$ python -q
>>> import numpy as np
>>> from numpy import linalg as LA
>>> np.set_printoptions(precision=2, suppress=True, linewidth=200)
>>> m1 = np.loadtxt("sample2.csv", delimiter=",")
>>> m1
array([[1., 5., 0., 0., 0., 0., 0., 0., 0., 0.],
       [5., 1., 5., 0., 0., 0., 0., 0., 0., 0.],
       [0., 5., 0., 5., 0., 0., 0., 0., 0., 0.],
       [0., 0., 5., 1., 5., 0., 0., 0., 0., 0.],
       [0., 0., 0., 5., 1., 5., 0., 0., 0., 0.],
       [0., 0., 0., 0., 5., 0., 5., 0., 0., 0.],
       [0., 0., 0., 0., 0., 5., 2., 5., 0., 0.],
       [0., 0., 0., 0., 0., 0., 5., 1., 5., 0.],
       [0., 0., 0., 0., 0., 0., 0., 5., 0., 5.],
       [0., 0., 0., 0., 0., 0., 0., 0., 5., 2.]])
>>> np.round(LA.eigvalsh(m1).min(), 2)
np.float64(-8.81)
>>> other = m1 / LA.norm(m1, axis=1, keepdims=True)
>>> C2 = other @ other.T
>>> np.degrees(np.arccos(np.clip(C2[0, 3], -1, 1)))
np.float64(90.0)
>>> LA.norm(other, axis=1)
array([1., 1., 1., 1., 1., 1., 1., 1., 1., 1.])
>>> x = np.array([1, 0, 3, -1, 0, 0, -2, 0, -2, -1])
>>> np.sign((m1 @ x).round(6))
array([ 1.,  1., -1.,  1., -1., -1., -1., -1., -1., -1.])
>>> np.einsum("ij,j->i", m1, x)
array([  1.,  20.,  -5.,  14.,  -5., -10.,  -4., -20.,  -5., -12.])
>>> m1 @ np.eye(10)[5]
array([0., 0., 0., 0., 5., 0., 5., 0., 0., 0.])
>>> (m1 @ x).argmax()
np.int64(1)
>>> m1 * x
array([[  1.,   0.,   0.,  -0.,   0.,   0.,  -0.,   0.,  -0.,  -0.],
       [  5.,   0.,  15.,  -0.,   0.,   0.,  -0.,   0.,  -0.,  -0.],
       [  0.,   0.,   0.,  -5.,   0.,   0.,  -0.,   0.,  -0.,  -0.],
       [  0.,   0.,  15.,  -1.,   0.,   0.,  -0.,   0.,  -0.,  -0.],
       [  0.,   0.,   0.,  -5.,   0.,   0.,  -0.,   0.,  -0.,  -0.],
       [  0.,   0.,   0.,  -0.,   0.,   0., -10.,   0.,  -0.,  -0.],
       [  0.,   0.,   0.,  -0.,   0.,   0.,  -4.,   0.,  -0.,  -0.],
       [  0.,   0.,   0.,  -0.,   0.,   0., -10.,   0., -10.,  -0.],
       [  0.,   0.,   0.,  -0.,   0.,   0.,  -0.,   0.,  -0.,  -5.],
       [  0.,   0.,   0.,  -0.,   0.,   0.,  -0.,   0., -10.,  -2.]])
>>> rng = np.random.default_rng(11)
>>> other = m1 + rng.integers(-2, 3, (10, 9)) @ rng.integers(-2, 3, (9, 10))
>>> other
array([[  3.,   8.,  -7.,  -7.,  -4.,   3.,   4.,   5.,   3., -12.],
       [ -7.,  -2.,  -3.,   8.,   9.,  -4., -12.,  -7.,   8.,  -2.],
       [ -6.,  10.,   2.,   8.,  19., -10., -12., -17.,  -5.,   5.],
       [  3.,  -2.,  17.,   4.,   1.,   4.,   6.,   7.,  -4.,   3.],
       [ -7.,   2.,   2.,  -8.,  12., -13.,   0.,  -7.,  -6.,   0.],
       [ -7.,   2.,  -4.,   5.,   6.,  -4.,   7., -13.,  -3.,   6.],
       [ -1., -12.,   3.,   5.,  -1.,   3.,   2.,  -2.,   3.,  -1.],
       [  9.,  -8.,  -5.,  -1., -22.,  12.,  15.,  18.,  12.,  -3.],
       [  9.,  10.,  14.,  -6.,   7.,  -8.,   4.,  -2., -15.,  10.],
       [  4.,   1.,  -2.,   1.,  -2.,   1.,  -2.,   3.,   8.,  -3.]])
>>> LA.matrix_rank(other - m1, tol=1e-8)
np.int64(9)
>>> np.round(LA.svd(other - m1, compute_uv=False), 2) + 0
array([57.9 , 35.87, 23.17, 16.13, 13.68, 10.12,  6.68,  3.72,  0.46,  0.  ])
>>> x = np.array([0, 0, 1, 0, 0, 3, 2, 1, 0, 2])
>>> y = m1 @ x
>>> y
array([ 0.,  5.,  0.,  5., 15., 10., 24., 11., 15.,  4.])
>>> np.round(LA.solve(m1.T, m1[8]), 2) + 0
array([0., 0., 0., 0., 0., 0., 0., 0., 1., 0.])
>>> np.round(LA.solve(m1, m1[:, 8]), 2) + 0
array([0., 0., 0., 0., 0., 0., 0., 0., 1., 0.])
>>> np.round(LA.solve(m1, -3 * y), 2) + 0
array([ 0.,  0., -3.,  0.,  0., -9., -6., -3.,  0., -6.])
>>> np.round(LA.solve(m1, y), 2) + 0
array([0., 0., 1., 0., 0., 3., 2., 1., 0., 2.])
>>> X = np.load("layer11.npy")
>>> X
array([[ 0,  2, -3, -2, -1, -2, -2, -2,  2],
       [-2,  0,  1, -2, -1,  0, -1,  0,  4],
       [ 3, -1,  0,  0, -1,  2,  1,  1,  0],
       [ 2,  2,  0,  0,  1,  0,  1, -1, -3],
       [ 1,  1,  1, -1,  0, -2, -4,  3,  1],
       [ 2,  0, -2,  0,  2,  0,  0, -1,  2],
       [ 2,  1, -1, -1,  4,  0,  0, -1, -1],
       [ 2,  0, -1,  1, -3,  1,  1,  0,  0],
       [-2, -4,  0,  3, -1, -2,  1,  0,  0]])
>>> f, r1 = X[4], X[8]
>>> f @ r1
np.int64(-9)
>>> f @ f
np.int64(34)
>>> pr = (f @ r1) / (f @ f) * f
>>> LA.matrix_rank(np.outer(f, r1))
np.int64(1)
>>> round((r1 - pr) @ f, 2)
np.float64(-0.0)
>>> pr
array([-0.26, -0.26, -0.26,  0.26, -0.  ,  0.53,  1.06, -0.79, -0.26])
>>> round(LA.norm(f + r1) ** 2 + LA.norm(f - r1) ** 2, 2)
np.float64(138.0)
>>> r1 - pr
array([-1.74, -3.74,  0.26,  2.74, -1.  , -2.53, -0.06,  0.79,  0.26])
>>> np.round(np.sort(np.abs(LA.eigvals(X))), 2) + 0
array([0.  , 1.02, 1.02, 4.17, 4.17, 5.44, 5.44, 8.06, 8.06])
>>> np.trace(X)
np.int64(0)
>>> mat, _ = LA.qr(np.array([[0.2, -0.1, 1.6, 1.3, -1.0, -1.6, 0.1, 1.5, 1.5],
...     [-0.2, -1.9, 0.7, 0.9, 0.0, -0.9, 1.7, 0.2, 1.7],
...     [2.8, -1.4, 1.0, 0.2, 0.7, -0.4, -0.2, -1.0, -0.8],
...     [0.2, 0.5, -0.9, 0.1, 0.0, 2.3, -0.8, 1.0, -0.7],
...     [1.0, 0.7, 0.5, -0.2, 0.9, 0.4, 0.3, 1.0, -1.2],
...     [-2.0, 0.5, 0.7, -1.5, -0.1, -1.2, 0.7, 0.1, -0.2],
...     [-0.3, -0.2, -0.3, -0.1, -1.1, 0.4, -0.6, 1.2, 0.2],
...     [0.3, -1.1, 1.1, -1.0, 1.1, 2.2, -0.8, -1.4, 0.0],
...     [0.8, 2.2, -0.2, -0.9, 0.2, 0.2, -1.3, -1.5, 1.3]]))
>>> mat
array([[-0.05, -0.02,  0.67, -0.63,  0.21,  0.27,  0.12, -0.06,  0.13],
       [ 0.05, -0.55,  0.05, -0.18, -0.18, -0.11, -0.43,  0.65, -0.02],
       [-0.75, -0.27,  0.11,  0.23,  0.28, -0.29, -0.06, -0.12,  0.34],
       [-0.05,  0.15, -0.33, -0.05, -0.05,  0.59, -0.33,  0.03,  0.64],
       [-0.27,  0.25,  0.27,  0.03, -0.41,  0.07, -0.63, -0.32, -0.35],
       [ 0.54,  0.05,  0.46,  0.42,  0.14, -0.24, -0.28, -0.1 ,  0.4 ],
       [ 0.08, -0.07, -0.14,  0.07,  0.78,  0.25, -0.37, -0.03, -0.4 ],
       [-0.08, -0.3 ,  0.31,  0.55, -0.16,  0.6 ,  0.27,  0.12, -0.17],
       [-0.22,  0.67,  0.18,  0.15,  0.14, -0.05,  0.03,  0.66, -0.04]])
>>> f = np.array([0, 0, -1, 2, -3, -3, -2, 3, -1])
>>> other = mat + np.outer(f, np.eye(9)[3])
>>> round(LA.det(other) / LA.det(mat), 2), round(1 + LA.solve(mat, f)[3], 2)
(np.float64(0.69), np.float64(0.69))
>>> other
array([[-0.05, -0.02,  0.67, -0.63,  0.21,  0.27,  0.12, -0.06,  0.13],
       [ 0.05, -0.55,  0.05, -0.18, -0.18, -0.11, -0.43,  0.65, -0.02],
       [-0.75, -0.27,  0.11, -0.77,  0.28, -0.29, -0.06, -0.12,  0.34],
       [-0.05,  0.15, -0.33,  1.95, -0.05,  0.59, -0.33,  0.03,  0.64],
       [-0.27,  0.25,  0.27, -2.97, -0.41,  0.07, -0.63, -0.32, -0.35],
       [ 0.54,  0.05,  0.46, -2.58,  0.14, -0.24, -0.28, -0.1 ,  0.4 ],
       [ 0.08, -0.07, -0.14, -1.93,  0.78,  0.25, -0.37, -0.03, -0.4 ],
       [-0.08, -0.3 ,  0.31,  3.55, -0.16,  0.6 ,  0.27,  0.12, -0.17],
       [-0.22,  0.67,  0.18, -0.85,  0.14, -0.05,  0.03,  0.66, -0.04]])
>>> A = np.load("x.npy")
>>> A
array([[-3.26, -3.25, -0.87, -1.74],
       [ 2.2 ,  4.47, -0.02,  0.42],
       [ 2.84, -1.85,  2.01,  3.08],
       [ 2.12, -2.97,  1.92,  2.83],
       [-3.59, -0.51, -1.78, -2.94],
       [-3.63, -0.88, -1.7 , -2.85],
       [ 3.36, -0.57,  1.94,  3.1 ],
       [ 3.49, -0.05,  1.88,  3.04],
       [-0.52, -4.74,  0.99,  1.13],
       [ 1.65,  4.7 , -0.37, -0.13],
       [-3.36,  0.57, -1.94, -3.1 ],
       [ 0.4 , -4.42,  1.39,  1.82],
       [-1.73,  3.42, -1.83, -2.64],
       [ 0.28, -4.48,  1.35,  1.74],
       [ 2.75, -2.01,  2.01,  3.06],
       [ 2.76, -2.  ,  2.01,  3.06],
       [ 3.64,  1.03,  1.67,  2.81],
       [-0.6 , -4.76,  0.95,  1.06],
       [ 2.74,  4.03,  0.39,  1.04],
       [-1.83, -4.65,  0.26, -0.04],
       [ 3.57,  0.34,  1.81,  2.98],
       [-3.62, -1.9 , -1.42, -2.5 ],
       [ 2.9 ,  3.84,  0.52,  1.24],
       [-3.64, -1.59, -1.52, -2.63],
       [ 2.29, -2.75,  1.95,  2.9 ],
       [ 2.55,  4.22,  0.24,  0.8 ],
       [-2.95,  1.64, -2.01, -3.1 ],
       [ 0.13, -4.55,  1.28,  1.63]])
>>> cen = A - A.mean(axis=0)
>>> V = LA.svd(cen)[2][:2]
>>> other = cen - cen @ V.T @ V
>>> np.diag(V.T @ V)
array([0.53, 0.92, 0.16, 0.39])
>>> (cen @ V.T).std(axis=0)
array([3.68, 3.22])
>>> round(float(LA.norm(other) / LA.norm(cen)), 2)
0.0
>>> LA.norm(other, axis=1).round(6).argmax()
np.int64(0)
>>> np.round(other.std(axis=0), 2) + 0
array([0., 0., 0., 0.])
>>> left, sv, Vt = LA.svd(A)
>>> V = Vt[:(sv > 1e-8).sum()]
>>> x = A[13] + -1 * A[26] + rng.integers(2) * np.eye(4)[2]
>>> x
array([ 3.23, -6.12,  4.35,  4.84])
>>> V.T @ V
array([[ 0.53,  0.19,  0.23,  0.4 ],
       [ 0.19,  0.92, -0.14, -0.14],
       [ 0.23, -0.14,  0.16,  0.25],
       [ 0.4 , -0.14,  0.25,  0.39]])
>>> C = A[[25, 10]].astype(float)
>>> for _ in range(3):
...     labels = LA.norm(A[:, None] - C, axis=-1).argmin(axis=1)
...     C = np.array([A[labels == j].mean(axis=0) for j in range(2)])
... 
>>> labels
array([1, 0, 0, 0, 1, 1, 0, 0, 1, 0, 1, 1, 1, 1, 0, 0, 0, 1, 0, 1, 0, 1, 0, 1, 0, 0, 1, 1])
>>> np.bincount(labels)
array([14, 14])
>>> np.abs(C[1] - C[0]).argmax()
np.int64(0)
>>> np.abs(np.diag(LA.qr(A)[1])) > 1e-9
array([ True,  True, False, False])
>>> LA.lstsq(A[:-1].T, A[-1])[2]
np.int32(2)
>>> D = LA.norm(A[:, None] - A[None], axis=-1)
>>> np.unravel_index(D.round(6).argmax(), D.shape)
(np.int64(6), np.int64(10))
>>> D.shape
(28, 28)
>>> D[20].round(6).argsort(kind="stable")[:4]
array([20,  7, 16,  6])
>>> M = np.loadtxt("case15.csv", delimiter=",")
>>> M
array([[ 1.1 ,  0.3 ,  1.5 , -0.3 , -1.  ,  0.5 ,  0.3 ,  0.7 , -0.3 , -1.6 , -0.6 ],
       [ 1.7 ,  0.  , -0.7 ,  0.5 , -1.4 ,  0.6 ,  0.2 ,  1.9 ,  0.7 , -0.4 ,  0.  ],
       [ 0.1 , -0.5 ,  0.  ,  0.5 ,  0.4 ,  1.6 ,  0.2 , -0.1 ,  1.7 , -0.7 , -0.1 ],
       [ 0.35, -0.37, -0.08,  0.79,  0.41,  1.58,  0.05, -0.15,  1.62, -0.81,  0.04],
       [ 0.1 ,  1.5 , -1.7 , -0.1 , -0.2 , -1.1 ,  0.2 , -0.4 ,  1.3 , -1.5 ,  1.1 ],
       [ 0.  , -0.9 , -0.3 , -1.5 ,  1.5 ,  0.  ,  0.  , -0.3 ,  0.2 , -1.1 ,  0.6 ]])
>>> other = M / LA.norm(M, axis=1, keepdims=True)
>>> C2 = other @ other.T
>>> (C2 - 2 * np.eye(6)).round(6).argmax(axis=1)
array([1, 0, 3, 2, 5, 2])
>>> np.argwhere(np.triu(np.abs(C2) > 0.95, 1))
array([[2, 3]])
>>> round(float(np.degrees(np.arccos(np.clip(C2[1, 4], -1, 1)))), 2)
80.99
>>> LA.norm(other, axis=1)
array([1., 1., 1., 1., 1., 1.])
>>> C2[1]
array([ 0.45,  1.  ,  0.26,  0.31,  0.16, -0.31])
>>> C2
array([[ 1.  ,  0.45,  0.12,  0.13, -0.12, -0.08],
       [ 0.45,  1.  ,  0.26,  0.31,  0.16, -0.31],
       [ 0.12,  0.26,  1.  ,  0.98,  0.07,  0.2 ],
       [ 0.13,  0.31,  0.98,  1.  ,  0.13,  0.15],
       [-0.12,  0.16,  0.07,  0.13,  1.  ,  0.19],
       [-0.08, -0.31,  0.2 ,  0.15,  0.19,  1.  ]])
>>> (np.abs(C2) > 0.9).astype(int)
array([[1, 0, 0, 0, 0, 0],
       [0, 1, 0, 0, 0, 0],
       [0, 0, 1, 1, 0, 0],
       [0, 0, 1, 1, 0, 0],
       [0, 0, 0, 0, 1, 0],
       [0, 0, 0, 0, 0, 1]])
